>>> import numpy as np
>>> from numpy import linalg as LA
>>> np.set_printoptions(precision=1, suppress=True, linewidth=100)
>>> tidy = lambda a: np.round(a, 1) + 0
>>> W0 = np.load("arr.npy")
>>> print(W0)
[[-1.6 -0.4  1.   0.2  0.1 -1.2]
 [ 1.5  0.  -0.9  0.7 -0.2 -0.9]
 [ 0.7 -2.4 -0.2  0.6  0.2  0.5]]
>>> G = W0.T @ W0
>>> print(tidy(LA.eigvalsh(G)[::-1]))
[8.3 5.6 2.6 0.  0.  0. ]
>>> print(np.allclose(G, G.T))
True
>>> print((W0 @ W0.T).shape)
(3, 3)
>>> print(tidy(G))
[[ 5.3 -1.  -3.1  1.2 -0.3  0.9]
 [-1.   5.9  0.1 -1.5 -0.5 -0.7]
 [-3.1  0.1  1.8 -0.5  0.2 -0.5]
 [ 1.2 -1.5 -0.5  0.9  0.  -0.6]
 [-0.3 -0.5  0.2  0.   0.1  0.2]
 [ 0.9 -0.7 -0.5 -0.6  0.2  2.5]]
>>> x0 = np.array([2, 0, 2, 3, 1, 3])
>>> h1 = np.maximum(W0 @ x0, 0)
>>> print(tidy(np.tanh(W0 @ x0)))
[-1.   0.4  1. ]
>>> print(tidy(h1))
[0.  0.4 4.5]
>>> print(tidy(W0.T @ h1))
[  3.7 -10.8  -1.3   3.    0.8   1.9]
>>> E = np.loadtxt("mat.csv", delimiter=",")
>>> print(E)
[[ 1.2 -0.4  0.2 -1.4  1.5  0.6]
 [-1.   2.3  0.  -2.  -1.5 -0.2]
 [-2.2  1.2  1.7 -1.3 -1.5  0.6]]
>>> f = np.array([1, 1, 2])
>>> print(tidy(np.polyval(f, E[2])))
[4.6 4.6 6.6 2.4 2.8 3. ]
>>> print(tidy(np.correlate(E[2], E[0], "full")))
[-1.3 -2.6  5.9 -0.4 -4.1 -2.9  3.5  1.4 -0.8 -2.   0.7]
>>> M = np.array([[1, 0, 0, 2], [2, 1, 0, 0], [0, 2, 1, 0], [0, 0, 2, 1]])
>>> print(M)
[[1 0 0 2]
 [2 1 0 0]
 [0 2 1 0]
 [0 0 2 1]]
>>> print(tidy(LA.det(M[::-1])))
-15.0
>>> print(tidy(LA.det(2 * M)), tidy(LA.det(M)))
-240.0 -15.0
>>> print(tidy(LA.eigvals(M)))
[-1.+0.j  1.+2.j  1.-2.j  3.+0.j]
>>> O = M.astype(float).copy()
>>> for j in range(4):
...     O[:, j] -= O[:, :j] @ (O[:, :j].T @ O[:, j])
...     O[:, j] /= LA.norm(O[:, j])
... 
>>> print(tidy(O.T @ O))
[[1. 0. 0. 0.]
 [0. 1. 0. 0.]
 [0. 0. 1. 0.]
 [0. 0. 0. 1.]]
>>> other = np.array([[0, -1], [-3, -2], [1, 3], [2, 3]])
>>> print(LA.matrix_rank(M @ other))
2
>>> print(np.einsum("ik,kj->ji", M, other))
[[ 4 -3 -5  4]
 [ 5 -4 -1  9]]
>>> print(M @ other)
[[ 4  5]
 [-3 -4]
 [-5 -1]
 [ 4  9]]
>>> rng = np.random.default_rng(9487)
>>> other = M + rng.integers(-2, 3, (4, 3)) @ rng.integers(-2, 3, (3, 4))
>>> print(other)
[[ 3  1  3  0]
 [ 1  1  0  2]
 [-2  3  2  3]
 [ 1  0  2 -1]]
>>> print(tidy(LA.svd(other - M, compute_uv=False)))
[5.6 3.3 0.6 0. ]
>>> print(LA.matrix_rank(other - M, tol=1e-8))
3
>>> t3 = np.stack([other, 5 * other, other[::-1]])
>>> print(tidy(LA.norm(t3, axis=(1, 2))))
[ 7.5 37.7  7.5]
>>> print((t3 @ other.T).shape)
(3, 4, 4)
>>> other = np.array([[-1, -1, 0, -1, 0, -2],
...     [-1, -1, -2, -2, -1, 0],
...     [-2, -2, -1, -1, 1, 2],
...     [0, 0, -1, -2, 1, 2],
...     [-1, 1, 1, -2, 0, 0],
...     [1, -2, 0, 2, -1, -2]])
>>> K = np.tril(other)
>>> print(K)
[[-1  0  0  0  0  0]
 [-1 -1  0  0  0  0]
 [-2 -2 -1  0  0  0]
 [ 0  0 -1 -2  0  0]
 [-1  1  1 -2  0  0]
 [ 1 -2  0  2 -1 -2]]
>>> # triangular: eigenvalues sit on the diagonal
>>> U, s, Vh = LA.svd(K)
>>> print(tidy(s))
[4.5 3.4 1.8 1.6 0.4 0. ]
>>> other = U[:, :5] @ np.diag(s[:5]) @ Vh[:5]
>>> print(LA.matrix_rank(K, rtol=0.05))
5
>>> print(LA.cond(K) > 100)
True
>>> print([round(float(x), 1) for x in LA.svd(K, compute_uv=False)[:3]])
[4.5, 3.4, 1.8]
>>> r = LA.matrix_rank(K)
>>> print(r)
5
>>> N = LA.svd(K)[2][r:].T
>>> print(N.shape)
(6, 1)
>>> print([int(LA.matrix_rank(K[:i])) for i in range(1, len(K) + 1)])
[1, 2, 3, 4, 4, 5]
>>> print(np.allclose(K @ N, 0))
True
>>> print(tidy(N[:, 0] / N[np.abs(N[:, 0]).round(6).argmax(), 0]))
[ 0.   0.   0.   0.   1.  -0.5]
>>> print(tidy(N @ N.T))
[[ 0.   0.   0.   0.   0.   0. ]
 [ 0.   0.   0.   0.   0.   0. ]
 [ 0.   0.   0.   0.   0.   0. ]
 [ 0.   0.   0.   0.   0.   0. ]
 [ 0.   0.   0.   0.   0.8 -0.4]
 [ 0.   0.   0.   0.  -0.4  0.2]]
>>> print(tidy(LA.norm(K[2], 1)), tidy(LA.norm(K[2], np.inf)))
5.0 2.0
>>> print(LA.norm(K, axis=1).argmax())
5
>>> print(tidy(LA.norm(K, 1)), tidy(LA.norm(K, np.inf)))
6.0 8.0
>>> print(tidy(np.sort(LA.eigvals(K))))
[-2. -2. -1. -1. -1.  0.]
>>> print(K @ K)
[[ 1  0  0  0  0  0]
 [ 2  1  0  0  0  0]
 [ 6  4  1  0  0  0]
 [ 2  2  3  4  0  0]
 [-2 -3  1  4  0  0]
 [ 0  5 -3 -6  2  4]]
>>> print(np.prod(np.diag(K)), tidy(LA.det(K)))
0 0.0
>>> print(LA.matrix_rank(K - K[0, 0] * np.eye(6)))
5
